$ ipython --no-banner

In [1]: import numpy as np

In [2]: np.set_printoptions(precision=2, suppress=True, linewidth=100)

In [3]: rnd = lambda a: np.round(a, 2) + 0

In [4]: m1 = np.loadtxt("block19.csv", delimiter=",")

In [5]: rnd(m1)
Out[5]: 
array([[-0.69,  0.13, -0.71],
       [-0.69, -0.43,  0.59],
       [-0.23,  0.9 ,  0.38]])

In [6]: # keeps lengths

In [7]: x0 = np.array([9, -2, 3])

In [8]: rhs = m1 @ x0

In [9]: beta, lr = np.zeros(3), 1 / np.linalg.norm(m1, 2) ** 2

In [10]: for i in range(60):
    ...:     beta -= lr * m1.T @ (m1 @ beta - rhs)
    ...:     if i % 10 == 0: print(i, round(np.linalg.norm(m1 @ beta - rhs), 2))
    ...: 
0 0.0
10 0.0
20 0.0
30 0.0
40 0.0
50 0.0

In [11]: rnd(np.linalg.cond(m1))
Out[11]: np.float64(1.0)

In [12]: beta
Out[12]: array([ 9., -2.,  3.])

In [13]: Y = np.array([[1, 1, 3], [3, 2, 0]])

In [14]: cent = np.kron(Y, m1)

In [15]: rnd(np.linalg.norm(cent, 2)), rnd(np.linalg.norm(Y, 2) * np.linalg.norm(m1, 2))
Out[15]: (np.float64(4.14), np.float64(4.14))

In [16]: w1 = np.array([[2, 0, -3], [-3, 0, 0], [1, 0, 2]])

In [17]: beta = np.array([6, 1, 3])

In [18]: act = np.maximum(m1 @ w1 + beta, 0)

In [19]: (act > 0).astype(int)
Out[19]: 
array([[1, 1, 1],
       [1, 1, 1],
       [1, 1, 1]])

In [20]: (act > 0).mean(axis=0)
Out[20]: array([1., 1., 1.])

In [21]: cent = np.array([[-9, 5, -3], [-2, -4, -1], [4, -4, 5]])

In [22]: (act @ cent).round(6).argmax(axis=1)
Out[22]: array([2, 2, 2])

In [23]: rnd(np.linalg.det(2 * m1)), rnd(np.linalg.det(m1))
Out[23]: (np.float64(8.0), np.float64(1.0))

In [24]: rnd(np.einsum("ii->", m1))
Out[24]: np.float64(-0.73)

In [25]: rnd(np.kron(np.eye(2, dtype=int), m1))
Out[25]: 
array([[-0.69,  0.13, -0.71,  0.  ,  0.  ,  0.  ],
       [-0.69, -0.43,  0.59,  0.  ,  0.  ,  0.  ],
       [-0.23,  0.9 ,  0.38,  0.  ,  0.  ,  0.  ],
       [ 0.  ,  0.  ,  0.  , -0.69,  0.13, -0.71],
       [ 0.  ,  0.  ,  0.  , -0.69, -0.43,  0.59],
       [ 0.  ,  0.  ,  0.  , -0.23,  0.9 ,  0.38]])

In [26]: rng = np.random.default_rng(83)

In [27]: idx = rng.permutation(3)

In [28]: idx
Out[28]: array([0, 1, 2])

In [29]: Y = m1[idx][:, idx]

In [30]: rnd(np.diag(Y))
Out[30]: array([-0.69, -0.43,  0.38])

In [31]: rnd(np.sort(np.abs(np.linalg.eigvals(Y))))
Out[31]: array([1., 1., 1.])

In [32]: np.allclose(Y, m1)
Out[32]: True

In [33]: A = np.load("mat.npy")

In [34]: A
Out[34]: 
array([[ 0.65,  0.65, -0.11],
       [ 0.72,  0.72, -0.13],
       [ 0.34,  0.34, -0.05],
       [ 0.4 ,  0.4 , -0.06],
       [-0.14, -0.14,  0.02],
       [-0.6 , -0.6 ,  0.1 ],
       [ 0.65,  0.65, -0.11],
       [ 0.65,  0.65, -0.11],
       [ 0.65,  0.65, -0.11],
       [-0.34, -0.34,  0.05],
       [ 0.  ,  0.  ,  0.  ],
       [-0.56, -0.56,  0.09],
       [-0.6 , -0.6 ,  0.1 ],
       [ 0.07,  0.07, -0.01]])

In [35]: idx = A[:, 1] > np.median(A[:, 1])

In [36]: r0 = A[idx].mean(axis=0) - A[~idx].mean(axis=0)

In [37]: np.argsort(-np.abs(r0).round(6), kind="stable")
Out[37]: array([0, 1, 2])

In [38]: rnd(r0)
Out[38]: array([ 0.89,  0.89, -0.15])

In [39]: (((A - A.mean(axis=0)) @ r0 > 0) == idx).mean()
Out[39]: np.float64(1.0)

In [40]: cent = A[[5, 13]].astype(float)

In [41]: for _ in range(3):
    ...:     idx = np.linalg.norm(A[:, None] - cent, axis=-1).argmin(axis=1)
    ...:     cent = np.array([A[idx == j].mean(axis=0) for j in range(2)])
    ...: 

In [42]: idx
Out[42]: array([1, 1, 1, 1, 0, 0, 1, 1, 1, 0, 0, 0, 0, 1])

In [43]: np.bincount(idx)
Out[43]: array([6, 8])

In [44]: O, _ = np.linalg.qr(np.array([[-0.4, -0.2, 0.2], [0.5, -0.1, 1.5], [0.0, -0.2, -0.5]]))

In [45]: w = np.array([3, 1, 2])

In [46]: E = O @ np.diag(w) @ O.T

In [47]: rnd(E)
Out[47]: 
array([[ 2.06, -0.75, -0.39],
       [-0.75,  2.4 , -0.31],
       [-0.39, -0.31,  1.54]])

In [48]: r0, g = E[2], E[0]

In [49]: rnd(r0 @ r0)
Out[49]: np.float64(2.63)

In [50]: rnd(r0 @ g)
Out[50]: np.float64(-1.17)

In [51]: pr = (r0 @ g) / (r0 @ r0) * r0

In [52]: rnd(np.linalg.norm(r0 + g) ** 2 + np.linalg.norm(r0 - g) ** 2)
Out[52]: np.float64(15.18)

In [53]: rnd(pr)
Out[53]: array([ 0.17,  0.14, -0.68])

In [54]: rnd(g - pr)
Out[54]: array([ 1.89, -0.89,  0.3 ])

In [55]: Lm = np.linalg.cholesky(E)

In [56]: rnd(np.diag(Lm) ** 2)
Out[56]: array([2.06, 2.12, 1.37])

In [57]: rnd(Lm @ Lm.T)
Out[57]: 
array([[ 2.06, -0.75, -0.39],
       [-0.75,  2.4 , -0.31],
       [-0.39, -0.31,  1.54]])

In [58]: x0 = np.ones(3)

In [59]: for _ in range(4):
    ...:     x0 = E @ x0
    ...:     x0 /= np.linalg.norm(x0)
    ...:     print(round(x0 @ E @ x0, 2))
    ...: 
1.19
1.83
2.63
2.9

In [60]: rnd(np.linalg.eigvalsh(E)[-1])
Out[60]: np.float64(3.0)

In [61]: X = np.loadtxt("m.csv", delimiter=",")

In [62]: rnd(X)
Out[62]: 
array([[-0.99, -0.1 , -0.1 ],
       [-0.1 ,  0.99, -0.01],
       [-0.1 , -0.01,  0.99]])

In [63]: # columns are unit length and at right angles

In [64]: idx = rng.permutation(3)

In [65]: Y = X[:, idx] * rng.choice([-1, 1], 3)

In [66]: rnd(Y)
Out[66]: 
array([[-0.1 ,  0.99,  0.1 ],
       [-0.01,  0.1 , -0.99],
       [ 0.99,  0.1 ,  0.01]])

In [67]: left, _, vt = np.linalg.svd(X.T @ Y)

In [68]: idx
Out[68]: array([2, 0, 1])

In [69]: w, vecs = np.linalg.eigh(X)

In [70]: rnd(np.linalg.eigvalsh(X + 3 * np.eye(3)))
Out[70]: array([2., 4., 4.])

In [71]: (w > 1e-8).sum(), (w < -1e-8).sum()
Out[71]: (np.int64(2), np.int64(1))

In [72]: rnd(np.linalg.eigvalsh(X @ X))
Out[72]: array([1., 1., 1.])

In [73]: r0, g = X[1], X[0]

In [74]: rnd(r0 @ g)
Out[74]: np.float64(0.0)

In [75]: rnd(r0 @ r0)
Out[75]: np.float64(1.0)

In [76]: pr = (r0 @ g) / (r0 @ r0) * r0

In [77]: rnd(pr)
Out[77]: array([0., 0., 0.])

In [78]: rnd(np.outer(r0, g))
Out[78]: 
array([[ 0.1 ,  0.01,  0.01],
       [-0.98, -0.1 , -0.1 ],
       [ 0.01,  0.  ,  0.  ]])

In [79]: rnd(np.linalg.eigvals(X))
Out[79]: array([-1.,  1.,  1.])

In [80]: rnd(np.poly(X))
Out[80]: array([ 1., -1., -1.,  1.])

In [81]: rnd(np.kron(np.eye(2, dtype=int), X))
Out[81]: 
array([[-0.99, -0.1 , -0.1 ,  0.  ,  0.  ,  0.  ],
       [-0.1 ,  0.99, -0.01,  0.  ,  0.  ,  0.  ],
       [-0.1 , -0.01,  0.99,  0.  ,  0.  ,  0.  ],
       [ 0.  ,  0.  ,  0.  , -0.99, -0.1 , -0.1 ],
       [ 0.  ,  0.  ,  0.  , -0.1 ,  0.99, -0.01],
       [ 0.  ,  0.  ,  0.  , -0.1 , -0.01,  0.99]])

In [82]: arr = np.loadtxt("a.csv", delimiter=",")

In [83]: arr
Out[83]: 
array([[ 1., -3.,  2.],
       [ 3.,  8.,  1.],
       [ 5., -3.,  2.]])

In [84]: idx = rng.permutation(3)

In [85]: Y = arr[:, idx] * rng.choice([-1, 1], 3)

In [86]: Y
Out[86]: 
array([[-2., -3., -1.],
       [-1.,  8., -3.],
       [-2., -3., -5.]])

In [87]: left, _, vt = np.linalg.svd(arr.T @ Y)

In [88]: rnd(np.linalg.lstsq(arr, Y)[0])
Out[88]: 
array([[ 0.,  0., -1.],
       [ 0.,  1.,  0.],
       [-1.,  0.,  0.]])

In [89]: idx
Out[89]: array([2, 1, 0])

In [90]: np.einsum("ij,ji->", arr, arr)
Out[90]: np.float64(65.0)

In [91]: np.kron(np.eye(2, dtype=int), arr)
Out[91]: 
array([[ 1., -3.,  2.,  0., -0.,  0.],
       [ 3.,  8.,  1.,  0.,  0.,  0.],
       [ 5., -3.,  2.,  0., -0.,  0.],
       [ 0., -0.,  0.,  1., -3.,  2.],
       [ 0.,  0.,  0.,  3.,  8.,  1.],
       [ 0., -0.,  0.,  5., -3.,  2.]])

In [92]: rnd(np.linalg.det(arr[::-1]))
Out[92]: np.float64(76.0)

In [93]: mat = np.load("out19.npy")

In [94]: mat
Out[94]: 
array([[ -5.,   5.,   0.],
       [-10.,  10.,   0.],
       [-10.,   5.,   5.]])

In [95]: # null space of dimension 1

In [96]: rnd(np.sort(np.abs(np.linalg.eigvals(mat))))
Out[96]: array([0., 5., 5.])

In [97]: rnd(np.linalg.det(mat))
Out[97]: np.float64(0.0)

In [98]: rnd(np.linalg.matrix_power(mat, 4))
Out[98]: 
array([[ -625.,   625.,     0.],
       [-1250.,  1250.,     0.],
       [-1250.,   625.,   625.]])

In [99]: np.trace(mat)
Out[99]: np.float64(10.0)

In [100]: np.allclose(mat @ mat.T, mat.T @ mat)
Out[100]: False

In [101]: np.allclose(mat[:-1].T @ np.linalg.lstsq(mat[:-1].T, mat[-1])[0], mat[-1])
Out[101]: False

In [102]: rnd(mat @ np.linalg.pinv(mat) @ mat)
Out[102]: 
array([[ -5.,   5.,   0.],
       [-10.,  10.,   0.],
       [-10.,   5.,   5.]])

In [103]: np.linalg.lstsq(mat[:-1].T, mat[-1])[2]
Out[103]: np.int32(1)

In [104]: P = np.triu(np.array([[1, -1, 1], [1, 2, -1], [2, -1, 1]]), 1) + np.eye(3)

In [105]: Y = P @ mat @ np.linalg.inv(P)

In [106]: np.poly(Y)
Out[106]: array([  1., -10.,  25.,   0.])

In [107]: np.trace(Y), np.trace(mat)
Out[107]: (np.float64(10.0), np.float64(10.0))

In [108]: P @ mat - mat @ P
Out[108]: 
array([[  0., -10.,  15.],
       [ 10., -15.,  15.],
       [  0., -10.,  15.]])

In [109]: rnd(np.linalg.det(Y))
Out[109]: np.float64(0.0)

In [110]: W0 = np.load("w.npy")

In [111]: W0
Out[111]: 
array([[-1.82,  2.09, -4.16],
       [ 4.78,  3.81,  2.47],
       [ 4.09,  6.24,  2.  ],
       [ 4.98,  3.13,  2.87],
       [ 7.74,  6.34,  3.19],
       [ 4.64,  6.94,  1.24],
       [ 5.9 ,  6.16,  2.5 ],
       [ 5.07,  4.49,  2.32],
       [-2.06,  1.55, -3.83],
       [-1.74, -0.2 , -3.76],
       [ 4.88,  6.15,  1.83],
       [-2.12,  1.64, -4.41],
       [-0.37,  2.78, -6.04],
       [ 6.2 ,  5.52,  3.58],
       [-0.78,  1.17, -4.52],
       [ 4.88,  5.98,  2.61],
       [-0.27,  1.41, -6.08],
       [ 5.23,  4.57,  2.55]])

In [112]: x0 = np.array([3, 0, -3])

In [113]: np.sign((W0 @ x0).round(6))
Out[113]: array([1., 1., 1., 1., 1., 1., 1., 1., 1., 1., 1., 1., 1., 1., 1., 1., 1., 1.])

In [114]: W0 @ np.eye(3)[2]
Out[114]: 
array([-4.16,  2.47,  2.  ,  2.87,  3.19,  1.24,  2.5 ,  2.32, -3.83, -3.76,  1.83, -4.41, -6.04,
        3.58, -4.52,  2.61, -6.08,  2.55])

In [115]: np.linalg.norm(W0 @ x0) <= np.linalg.norm(W0, 2) * np.linalg.norm(x0) + 1e-9
Out[115]: np.True_
